% ipython --no-banner

In [1]: import numpy as np

In [2]: np.set_printoptions(precision=2, suppress=True, linewidth=200)

In [3]: F = np.load("x.npy")

In [4]: F
Out[4]: 
array([[-39.21, -39.09,  19.45],
       [-41.59, -41.44,  19.31],
       [-40.9 , -38.73,  20.16],
       [-39.88, -39.78,  20.89],
       [-38.05, -40.84,  20.56],
       [-39.7 , -39.74,  20.94],
       [-40.23, -40.83,  19.95],
       [-40.53, -38.91,  18.67],
       [-39.49, -41.32,  19.37],
       [-39.47, -40.43,  17.74],
       [-40.67, -41.19,  20.67],
       [-39.56, -40.45,  19.73],
       [-38.22, -41.79,  19.66],
       [-39.99, -39.99,  20.91],
       [-38.36, -40.7 ,  19.51],
       [-38.86, -39.38,  20.88],
       [-40.35, -39.09,  17.51],
       [-38.83, -39.28,  18.86],
       [-40.28, -39.95,  20.14],
       [-40.84, -40.22,  19.18],
       [-39.55, -39.28,  19.04],
       [-40.46, -40.01,  21.17],
       [-39.27, -40.06,  20.35],
       [-40.93, -39.13,  21.03],
       [-39.94, -41.19,  19.64],
       [-40.08, -38.09,  20.24],
       [-42.23, -40.59,  20.27],
       [-38.85, -38.81,  19.55]])

In [5]: Xs = F - F.mean(axis=0)

In [6]: Uu, s, vt = np.linalg.svd(Xs, full_matrices=False)

In [7]: np.abs(Uu[:, 0]).argmax()
Out[7]: np.int64(26)

In [8]: np.searchsorted(np.cumsum(s ** 2) / (s ** 2).sum(), 0.9) + 1
Out[8]: np.int64(3)

In [9]: np.abs(vt[-1])
Out[9]: array([0.47, 0.52, 0.71])

In [10]: vt[0] * np.sign(vt[0, np.abs(vt[0]).argmax()])
Out[10]: array([ 0.88, -0.27, -0.38])

In [11]: s ** 2 / (s ** 2).sum()
Out[11]: array([0.37, 0.33, 0.3 ])

In [12]: s
Out[12]: array([5.26, 4.99, 4.71])

In [13]: np.abs(vt[0]).argmax()
Out[13]: np.int64(0)

In [14]: D = np.linalg.norm(F[:, None] - F[None], axis=-1)

In [15]: np.flatnonzero(D[13] < D.mean() / 2)
Out[15]: array([ 3,  5, 13, 18, 21, 22])

In [16]: D.mean(axis=1).argmax()
Out[16]: np.int64(16)

In [17]: D[:5, :5]
Out[17]: 
array([[0.  , 3.35, 1.87, 1.73, 2.37],
       [3.35, 0.  , 2.92, 2.86, 3.8 ],
       [1.87, 2.92, 0.  , 1.64, 3.57],
       [1.73, 2.86, 1.64, 0.  , 2.14],
       [2.37, 3.8 , 3.57, 2.14, 0.  ]])

In [18]: rng = np.random.default_rng(79616)

In [19]: z = rng.integers(0, 2, 4)

In [20]: arr = np.triu((z[:, None] == z) & (rng.random((4, 4)) < 0.8), 1).astype(int)

In [21]: arr += arr.T

In [22]: arr
Out[22]: 
array([[0, 1, 1, 0],
       [1, 0, 0, 0],
       [1, 0, 0, 0],
       [0, 0, 0, 0]])

In [23]: vals, evecs = np.linalg.eigh(arr)

In [24]: (vals > 1e-8).sum(), (vals < -1e-8).sum()
Out[24]: (np.int64(1), np.int64(1))

In [25]: np.linalg.eigvalsh(arr @ arr)
Out[25]: array([0., 0., 2., 2.])

In [26]: np.unique(vals.round(6) + 0, return_counts=True)[1]
Out[26]: array([1, 2, 1])

In [27]: vals
Out[27]: array([-1.41,  0.  ,  0.  ,  1.41])

In [28]: np.round(evecs @ np.diag(vals) @ evecs.T, 2) + 0
Out[28]: 
array([[0., 1., 1., 0.],
       [1., 0., 0., 0.],
       [1., 0., 0., 0.],
       [0., 0., 0., 0.]])

In [29]: np.linalg.eigvalsh(arr + 5 * np.eye(4))
Out[29]: array([3.59, 5.  , 5.  , 6.41])

In [30]: np.round(evecs.T @ evecs, 2) + 0
Out[30]: 
array([[1., 0., 0., 0.],
       [0., 1., 0., 0.],
       [0., 0., 1., 0.],
       [0., 0., 0., 1.]])
